% ipython --no-banner

In [1]: import numpy as np

In [2]: np.set_printoptions(precision=2, suppress=True, linewidth=100)

In [3]: feats = np.load("sample1.npy")

In [4]: feats
Out[4]: 
array([[ 1,  1, -1, -1,  1,  1, -1, -1],
       [ 1, -1,  1, -1, -1,  1, -1,  1],
       [ 1,  1,  1,  1,  1,  1,  1,  1],
       [ 1,  1,  1,  1, -1, -1, -1, -1],
       [ 1, -1, -1,  1,  1, -1, -1,  1],
       [ 1, -1, -1,  1, -1,  1,  1, -1],
       [ 1,  1, -1, -1, -1, -1,  1,  1],
       [ 1, -1,  1, -1,  1, -1,  1, -1]])

In [5]: r0, g = feats[0], feats[1]

In [6]: r0 @ r0
Out[6]: np.int64(8)

In [7]: r0 @ g
Out[7]: np.int64(0)

In [8]: p = (r0 @ g) / (r0 @ r0) * r0

In [9]: p
Out[9]: array([ 0.,  0., -0., -0.,  0.,  0., -0., -0.])

In [10]: np.linalg.matrix_rank(np.outer(r0, g))
Out[10]: np.int64(1)

In [11]: g - p
Out[11]: array([ 1., -1.,  1., -1., -1.,  1., -1.,  1.])

In [12]: arr = np.loadtxt("x.csv", delimiter=",")

In [13]: arr
Out[13]: 
array([[  0.,   0.,   0.,   0.,   0.],
       [-21.,   3.,   6., -12., -15.],
       [-35.,   5.,  10., -20., -25.],
       [-28.,   4.,   8., -16., -20.],
       [-28.,   4.,   8., -16., -20.]])

In [14]: np.unique(arr.round(6), axis=0).shape
Out[14]: (4, 5)

In [15]: np.allclose(arr[:-1].T @ np.linalg.lstsq(arr[:-1].T, arr[-1])[0], arr[-1])
Out[15]: True

In [16]: np.abs(np.diag(np.linalg.qr(arr)[1])) > 1e-9
Out[16]: array([ True, False, False, False, False])

In [17]: round(float(np.trace(np.linalg.pinv(arr) @ arr)), 2)
Out[17]: 1.0

In [18]: rank = np.linalg.matrix_rank(arr)

In [19]: rank
Out[19]: np.int64(1)

In [20]: ns = np.linalg.svd(arr)[2][rank:].T

In [21]: ns.shape
Out[21]: (5, 4)

In [22]: np.allclose(arr @ ns, 0)
Out[22]: True

In [23]: np.round(arr @ ns, 2) + 0
Out[23]: 
array([[0., 0., 0., 0.],
       [0., 0., 0., 0.],
       [0., 0., 0., 0.],
       [0., 0., 0., 0.],
       [0., 0., 0., 0.]])

In [24]: [int(np.linalg.matrix_rank(arr[:, :j + 1])) for j in range(5)]
Out[24]: [1, 1, 1, 1, 1]

In [25]: np.linalg.matrix_rank(arr.T @ arr), np.linalg.matrix_rank(arr @ arr.T)
Out[25]: (np.int64(1), np.int64(1))

In [26]: [int(np.linalg.matrix_rank(arr[:i])) for i in range(1, len(arr) + 1)]
Out[26]: [0, 1, 1, 1, 1]

In [27]: M2 = np.array([[1, -2, -1, 2, 2, -2, 1, 1, 2],
    ...:     [2, 3, -2, 0, 1, -3, -2, 1, 0],
    ...:     [3, 3, 0, 2, 3, 2, 3, 0, 3],
    ...:     [0, 3, 1, 2, -1, -3, 1, 1, 2],
    ...:     [0, -1, 0, -1, 1, 1, -2, 2, -1],
    ...:     [-1, 2, -1, -3, 0, 0, 1, 2, -3],
    ...:     [3, 3, -3, -1, -3, 1, 3, 1, 3],
    ...:     [2, 3, -1, 0, -1, 2, -2, -1, 1],
    ...:     [-2, -3, -2, -3, 2, -3, 0, -1, 1]])

In [28]: A = np.triu(M2)

In [29]: A
Out[29]: 
array([[ 1, -2, -1,  2,  2, -2,  1,  1,  2],
       [ 0,  3, -2,  0,  1, -3, -2,  1,  0],
       [ 0,  0,  0,  2,  3,  2,  3,  0,  3],
       [ 0,  0,  0,  2, -1, -3,  1,  1,  2],
       [ 0,  0,  0,  0,  1,  1, -2,  2, -1],
       [ 0,  0,  0,  0,  0,  0,  1,  2, -3],
       [ 0,  0,  0,  0,  0,  0,  3,  1,  3],
       [ 0,  0,  0,  0,  0,  0,  0, -1,  1],
       [ 0,  0,  0,  0,  0,  0,  0,  0,  1]])

In [30]: np.round(A @ np.linalg.pinv(A) @ A, 2) + 0
Out[30]: 
array([[ 1., -2., -1.,  2.,  2., -2.,  1.,  1.,  2.],
       [ 0.,  3., -2.,  0.,  1., -3., -2.,  1.,  0.],
       [ 0.,  0.,  0.,  2.,  3.,  2.,  3.,  0.,  3.],
       [ 0.,  0.,  0.,  2., -1., -3.,  1.,  1.,  2.],
       [ 0.,  0.,  0.,  0.,  1.,  1., -2.,  2., -1.],
       [ 0.,  0.,  0.,  0.,  0.,  0.,  1.,  2., -3.],
       [ 0.,  0.,  0.,  0.,  0.,  0.,  3.,  1.,  3.],
       [ 0.,  0.,  0.,  0.,  0.,  0.,  0., -1.,  1.],
       [ 0.,  0.,  0.,  0.,  0.,  0.,  0.,  0.,  1.]])

In [31]: np.unique(A.round(6), axis=0).shape
Out[31]: (9, 9)

In [32]: np.round(np.trace(np.linalg.pinv(A) @ A), 2)
Out[32]: np.float64(8.0)

In [33]: np.abs(np.diag(np.linalg.qr(A)[1])) > 1e-9
Out[33]: array([ True,  True, False,  True,  True, False,  True,  True,  True])

In [34]: rng = np.random.default_rng(27395)

In [35]: idx = rng.permutation(9)

In [36]: idx
Out[36]: array([1, 6, 7, 5, 2, 8, 4, 0, 3])

In [37]: M2 = A[idx][:, idx]

In [38]: np.allclose(M2, A)
Out[38]: False

In [39]: np.trace(M2)
Out[39]: np.int64(10)

In [40]: np.diag(M2)
Out[40]: array([ 3,  3, -1,  0,  0,  1,  1,  1,  2])

In [41]: round(np.linalg.det(M2), 2), round(np.linalg.det(A[idx]), 2)
Out[41]: (np.float64(0.0), np.float64(0.0))

In [42]: M2
Out[42]: 
array([[ 3, -2,  1, -3, -2,  0,  1,  0,  0],
       [ 0,  3,  1,  0,  0,  3,  0,  0,  0],
       [ 0,  0, -1,  0,  0,  1,  0,  0,  0],
       [ 0,  1,  2,  0,  0, -3,  0,  0,  0],
       [ 0,  3,  0,  2,  0,  3,  3,  0,  2],
       [ 0,  0,  0,  0,  0,  1,  0,  0,  0],
       [ 0, -2,  2,  1,  0, -1,  1,  0,  0],
       [-2,  1,  1, -2, -1,  2,  2,  1,  2],
       [ 0,  1,  1, -3,  0,  2, -1,  0,  2]])

In [43]: left, sig, VT = np.linalg.svd(M2)

In [44]: V = VT[:(sig > 1e-8).sum()]

In [45]: vec = M2[2] + 5 * M2[1] + rng.integers(2) * np.eye(9)[8]

In [46]: vec
Out[46]: array([ 0., 15.,  4.,  0.,  0., 16.,  0.,  0.,  1.])

In [47]: round(float(np.linalg.norm(vec - V.T @ V @ vec)), 2)
Out[47]: 0.0

In [48]: np.allclose(V.T @ V @ vec, vec)
Out[48]: True

In [49]: np.linalg.matrix_rank(np.vstack([M2, vec]))
Out[49]: np.int64(8)

In [50]: np.round(V.T @ V, 2) + 0
Out[50]: 
array([[ 0.94,  0.  ,  0.  ,  0.  , -0.1 ,  0.  ,  0.  , -0.23,  0.  ],
       [ 0.  ,  1.  ,  0.  ,  0.  ,  0.  ,  0.  ,  0.  ,  0.  ,  0.  ],
       [ 0.  ,  0.  ,  1.  ,  0.  ,  0.  ,  0.  ,  0.  ,  0.  ,  0.  ],
       [ 0.  ,  0.  ,  0.  ,  1.  ,  0.  ,  0.  ,  0.  ,  0.  ,  0.  ],
       [-0.1 ,  0.  ,  0.  ,  0.  ,  0.85,  0.  ,  0.  , -0.34,  0.  ],
       [ 0.  ,  0.  ,  0.  ,  0.  ,  0.  ,  1.  ,  0.  ,  0.  ,  0.  ],
       [ 0.  ,  0.  ,  0.  ,  0.  ,  0.  ,  0.  ,  1.  ,  0.  ,  0.  ],
       [-0.23,  0.  ,  0.  ,  0.  , -0.34,  0.  ,  0.  ,  0.21,  0.  ],
       [ 0.  ,  0.  ,  0.  ,  0.  ,  0.  ,  0.  ,  0.  ,  0.  ,  1.  ]])

In [51]: np.sort(np.linalg.eigvals(A))
Out[51]: array([-1.,  0.,  0.,  1.,  1.,  1.,  2.,  3.,  3.])

In [52]: [int(np.linalg.matrix_rank(np.linalg.matrix_power(A, p))) for p in range(1, 10)]
Out[52]: [8, 7, 7, 7, 7, 7, 7, 7, 7]

In [53]: A @ A
Out[53]: 
array([[  1,  -8,   3,   4,  -3,  -2,   1,   1,  13],
       [  0,   9,  -6,  -4,  -2, -12, -23,  -4,  -3],
       [  0,   0,   0,   4,   1,  -3,   7,  15,   7],
       [  0,   0,   0,   4,  -3,  -7,   4,  -6,  20],
       [  0,   0,   0,   0,   1,   1,  -7,   0,  -9],
       [  0,   0,   0,   0,   0,   0,   3,  -1,   2],
       [  0,   0,   0,   0,   0,   0,   9,   2,  13],
       [  0,   0,   0,   0,   0,   0,   0,   1,   0],
       [  0,   0,   0,   0,   0,   0,   0,   0,   1]])

In [54]: mat = np.load("m.npy")

In [55]: mat
Out[55]: 
array([[ 9, -5,  7,  9,  2, -4,  2, -2, -6],
       [-3,  0,  5,  1,  2, -8,  2,  4,  1],
       [ 4, -3,  1,  8,  3,  1, -8,  0,  2],
       [-8,  0,  1,  2, -9,  5,  2, -2, -2],
       [ 6, -8,  7,  8,  4, -7,  3,  0,  7],
       [-2, -2,  9, -6, -5,  3,  8,  7, -9],
       [-2,  1,  6, -5,  9,  6,  6, -3,  1],
       [-9, -7,  2, -5,  1,  0,  2, -2,  7],
       [-8,  4,  2,  7,  8, -7,  9, -2,  7]])

In [56]: r0 = np.array([1, 0])

In [57]: np.correlate(mat[8], mat[0], "full")
Out[57]: array([ 48,  -8, -36,  -6, -90, -32, -68,  48,   9,  79,  16,  23, 166, -59, 140, -53,  63])

In [58]: np.cross(mat[8, :3], mat[0, :3])
Out[58]: array([38, 74,  4])

In [59]: np.polyval(r0, mat[8])
Out[59]: array([-8,  4,  2,  7,  8, -7,  9, -2,  7])

In [60]: M2 = np.linalg.inv(mat)

In [61]: np.round(mat @ M2, 2) + 0
Out[61]: 
array([[1., 0., 0., 0., 0., 0., 0., 0., 0.],
       [0., 1., 0., 0., 0., 0., 0., 0., 0.],
       [0., 0., 1., 0., 0., 0., 0., 0., 0.],
       [0., 0., 0., 1., 0., 0., 0., 0., 0.],
       [0., 0., 0., 0., 1., 0., 0., 0., 0.],
       [0., 0., 0., 0., 0., 1., 0., 0., 0.],
       [0., 0., 0., 0., 0., 0., 1., 0., 0.],
       [0., 0., 0., 0., 0., 0., 0., 1., 0.],
       [0., 0., 0., 0., 0., 0., 0., 0., 1.]])

In [62]: np.round(np.linalg.inv(M2), 2) + 0
Out[62]: 
array([[ 9., -5.,  7.,  9.,  2., -4.,  2., -2., -6.],
       [-3.,  0.,  5.,  1.,  2., -8.,  2.,  4.,  1.],
       [ 4., -3.,  1.,  8.,  3.,  1., -8.,  0.,  2.],
       [-8.,  0.,  1.,  2., -9.,  5.,  2., -2., -2.],
       [ 6., -8.,  7.,  8.,  4., -7.,  3.,  0.,  7.],
       [-2., -2.,  9., -6., -5.,  3.,  8.,  7., -9.],
       [-2.,  1.,  6., -5.,  9.,  6.,  6., -3.,  1.],
       [-9., -7.,  2., -5.,  1.,  0.,  2., -2.,  7.],
       [-8.,  4.,  2.,  7.,  8., -7.,  9., -2.,  7.]])

In [63]: (np.abs(M2) > 1e-9).astype(int)
Out[63]: 
array([[1, 1, 1, 1, 1, 1, 1, 1, 1],
       [1, 1, 1, 1, 1, 1, 1, 1, 1],
       [1, 1, 1, 1, 1, 1, 1, 1, 1],
       [1, 1, 1, 1, 1, 1, 1, 1, 1],
       [1, 1, 1, 1, 1, 1, 1, 1, 1],
       [1, 1, 1, 1, 1, 1, 1, 1, 1],
       [1, 1, 1, 1, 1, 1, 1, 1, 1],
       [1, 1, 1, 1, 1, 1, 1, 1, 1],
       [1, 1, 1, 1, 1, 1, 1, 1, 1]])

In [64]: vec = np.array([-9, 0, 6, -9, -3, 5, 9, 2, 4])

In [65]: a = np.maximum(A @ vec, 0)

In [66]: A * (a > 1e-9)[:, None]
Out[66]: 
array([[ 0,  0,  0,  0,  0,  0,  0,  0,  0],
       [ 0,  0,  0,  0,  0,  0,  0,  0,  0],
       [ 0,  0,  0,  2,  3,  2,  3,  0,  3],
       [ 0,  0,  0,  0,  0,  0,  0,  0,  0],
       [ 0,  0,  0,  0,  0,  0,  0,  0,  0],
       [ 0,  0,  0,  0,  0,  0,  1,  2, -3],
       [ 0,  0,  0,  0,  0,  0,  3,  1,  3],
       [ 0,  0,  0,  0,  0,  0,  0, -1,  1],
       [ 0,  0,  0,  0,  0,  0,  0,  0,  1]])

In [67]: np.flatnonzero(a > 1e-9)
Out[67]: array([2, 5, 6, 7, 8])

In [68]: data = np.array([[-5.0, -9.99, 19.98, -24.95, 24.99, -5.0, -14.99],
    ...:     [-1.02, -1.99, 4.01, -4.96, 5.01, -0.99, -3.03],
    ...:     [0.01, 0.04, 0.0, 0.0, 0.04, 0.01, -0.02],
    ...:     [-2.97, -5.99, 11.98, -14.97, 14.99, -3.03, -9.02],
    ...:     [-2.0, -4.02, 7.99, -9.99, 10.01, -1.99, -5.97]])

In [69]: data
Out[69]: 
array([[ -5.  ,  -9.99,  19.98, -24.95,  24.99,  -5.  , -14.99],
       [ -1.02,  -1.99,   4.01,  -4.96,   5.01,  -0.99,  -3.03],
       [  0.01,   0.04,   0.  ,   0.  ,   0.04,   0.01,  -0.02],
       [ -2.97,  -5.99,  11.98, -14.97,  14.99,  -3.03,  -9.02],
       [ -2.  ,  -4.02,   7.99,  -9.99,  10.01,  -1.99,  -5.97]])

In [70]: np.linalg.matrix_rank(data, rtol=0.1)
Out[70]: np.int64(1)

In [71]: [round(float(x), 2) for x in np.linalg.svd(data, compute_uv=False)[:3]]
Out[71]: [56.15, 0.07, 0.05]

In [72]: np.argsort(-np.linalg.norm(data, axis=0).round(6), kind="stable")[:3]
Out[72]: array([4, 3, 2])

In [73]: round(np.linalg.norm(data, 2) / np.linalg.norm(data), 2)
Out[73]: np.float64(1.0)

In [74]: M2 = data / np.sqrt((data ** 2).mean(axis=1, keepdims=True))

In [75]: np.linalg.matrix_rank(data - data.mean(axis=1, keepdims=True))
Out[75]: np.int64(5)

In [76]: vec = np.array([0, 4, 4, 2, 4, 0, 5])

In [77]: a = np.maximum(data @ vec, 0)

In [78]: np.tanh(data @ vec)
Out[78]: array([1.  , 1.  , 0.22, 1.  , 1.  ])

In [79]: np.maximum(data @ vec, 0) - np.maximum(-data @ vec, 0)
Out[79]: array([15.07,  3.05,  0.22,  8.88,  6.09])

In [80]: np.maximum(data @ (3 * vec), 0)
Out[80]: array([45.21,  9.15,  0.66, 26.64, 18.27])

In [81]: left, sig, VT = np.linalg.svd(data)

In [82]: np.argmax(sig[:-1] / (sig[1:] + 1e-6)) + 1
Out[82]: np.int64(1)

In [83]: M2 = left[:, :1] @ np.diag(sig[:1]) @ VT[:1]

In [84]: np.linalg.matrix_rank(data, rtol=0.05)
Out[84]: np.int64(1)

In [85]: J = np.load("dump.npy")

In [86]: J
Out[86]: 
array([[-1,  0,  0,  0,  0],
       [ 0,  2,  0,  0,  0],
       [-2,  5,  0,  0,  0],
       [ 4, -2,  0,  2,  0],
       [ 2, -1,  2,  1, -4]])

In [87]: idx = rng.permutation(5)

In [88]: idx
Out[88]: array([4, 3, 0, 1, 2])

In [89]: M2 = J[idx][:, idx]

In [90]: np.sort(np.abs(np.linalg.eigvals(M2)))
Out[90]: array([0., 1., 2., 2., 4.])

In [91]: M2
Out[91]: 
array([[-4,  1,  2, -1,  2],
       [ 0,  2,  4, -2,  0],
       [ 0,  0, -1,  0,  0],
       [ 0,  0,  0,  2,  0],
       [ 0,  0, -2,  5,  0]])

In [92]: round(float(np.linalg.det(M2)), 2), round(np.linalg.det(J[idx]), 2)
Out[92]: (0.0, np.float64(0.0))

In [93]: hat = np.triu(np.array([[-1, 0, -2, 2, 0],
    ...:     [1, 2, 1, 0, -2],
    ...:     [1, -1, -2, -2, 2],
    ...:     [1, -2, 0, 2, 0],
    ...:     [1, -1, -2, 0, 0]]), 1) + np.eye(5)

In [94]: M2 = hat @ J @ np.linalg.inv(hat)

In [95]: round(float(np.linalg.det(M2)), 2)
Out[95]: 0.0

In [96]: M2
Out[96]: 
array([[  11.,  -14.,   36.,   54., -100.],
       [  -6.,    9.,  -25.,  -40.,   76.],
       [  -6.,    7.,  -15.,  -20.,   36.],
       [   4.,   -2.,   10.,   14.,  -24.],
       [   2.,   -1.,    7.,   11.,  -20.]])

In [97]: np.round(np.poly(M2), 2) + 0
Out[97]: array([  1.,   1., -12.,   4.,  16.,   0.])

In [98]: m1 = np.loadtxt("run9.csv", delimiter=",")

In [99]: m1
Out[99]: 
array([[-0.25,  0.88,  0.99,  0.  ],
       [ 0.03, -1.09,  0.78,  2.14],
       [ 0.2 , -0.98, -0.54,  0.6 ],
       [-0.34,  1.85,  0.75, -1.42],
       [-0.32,  0.74,  1.62,  0.84],
       [-0.19,  1.69, -0.18, -2.22],
       [ 0.39, -0.6 , -2.25, -1.68],
       [ 0.37, -1.1 , -1.65, -0.44],
       [ 0.49, -1.55, -2.1 , -0.38]])

In [100]: left, sig, VT = np.linalg.svd(m1)

In [101]: np.argmax(sig[:-1] / (sig[1:] + 1e-6)) + 1
Out[101]: np.int64(2)

In [102]: sig.round(2) + 0
Out[102]: array([5.12, 4.63, 0.  , 0.  ])

In [103]: M2 = left[:, :2] @ np.diag(sig[:2]) @ VT[:2]

In [104]: np.linalg.matrix_rank(m1, rtol=0.05)
Out[104]: np.int64(2)

In [105]: np.linalg.matrix_rank(m1, rtol=0.1)
Out[105]: np.int64(2)

In [106]: np.linalg.cond(m1) > 100
Out[106]: np.True_

In [107]: round(np.linalg.norm(m1, 2) / np.linalg.norm(m1), 2)
Out[107]: np.float64(0.74)

In [108]: [round(float(x), 2) for x in np.linalg.svd(m1, compute_uv=False)[:3]]
Out[108]: [5.12, 4.63, 0.0]

In [109]: left, sig, VT = np.linalg.svd(m1)

In [110]: V = VT[:(sig > 1e-8).sum()]

In [111]: vec = m1[1] + 2 * m1[3] + rng.integers(2) * np.eye(4)[0]

In [112]: vec
Out[112]: array([-0.65,  2.61,  2.28, -0.7 ])

In [113]: round(np.linalg.norm(vec - V.T @ V @ vec), 2)
Out[113]: np.float64(0.0)

In [114]: np.linalg.matrix_rank(np.vstack([m1, vec]))
Out[114]: np.int64(2)
